% ipython --no-banner

In [1]: import numpy as np

In [2]: from numpy import linalg as LA

In [3]: np.set_printoptions(suppress=True, linewidth=120)

In [4]: rd = lambda a: np.round(a, 2) + 0

In [5]: K = np.array([[-3.7, -0.2, 1.7, -0.3],
   ...:     [0.2, -0.9, 0.6, -0.8],
   ...:     [-2.3, 0.9, 0.0, 2.2],
   ...:     [-0.8, 0.0, -1.5, 0.5],
   ...:     [-1.2, -0.6, -2.0, -0.5]])

In [6]: K[:, 1] *= 20

In [7]: K
Out[7]: 
array([[ -3.7,  -4. ,   1.7,  -0.3],
       [  0.2, -18. ,   0.6,  -0.8],
       [ -2.3,  18. ,   0. ,   2.2],
       [ -0.8,   0. ,  -1.5,   0.5],
       [ -1.2, -12. ,  -2. ,  -0.5]])

In [8]: x0 = np.array([2, 2, 0, 0])

In [9]: y = K @ x0

In [10]: print(rd(LA.pinv(K) @ K))
[[1. 0. 0. 0.]
 [0. 1. 0. 0.]
 [0. 0. 1. 0.]
 [0. 0. 0. 1.]]

In [11]: rd(LA.lstsq(K, y)[0])
Out[11]: array([2., 2., 0., 0.])

In [12]: rng = np.random.default_rng(9317)

In [13]: y = y + 0.1 * rng.normal(size=5)

In [14]: print(rd(y))
[-15.4  -35.69  31.33  -1.53 -26.29]

In [15]: b, *_ = LA.lstsq(K, y)

In [16]: rd(K.T @ (y - K @ b))
Out[16]: array([0., 0., 0., 0.])

In [17]: M = np.load("dump.npy")

In [18]: M
Out[18]: 
array([[-3,  1,  2,  1, -5],
       [ 0,  1, -2,  1,  2],
       [ 0,  1, -2,  1,  2]])

In [19]: G = M.T @ M

In [20]: G
Out[20]: 
array([[  9,  -3,  -6,  -3,  15],
       [ -3,   3,  -2,   3,  -1],
       [ -6,  -2,  12,  -2, -18],
       [ -3,   3,  -2,   3,  -1],
       [ 15,  -1, -18,  -1,  33]])

In [21]: np.trace(G), (M ** 2).sum()
Out[21]: (np.int64(60), np.int64(60))

In [22]: np.diag(G)
Out[22]: array([ 9,  3, 12,  3, 33])

In [23]: print(rd(LA.eigvalsh(G)[::-1]))
[49.7 10.3  0.   0.   0. ]
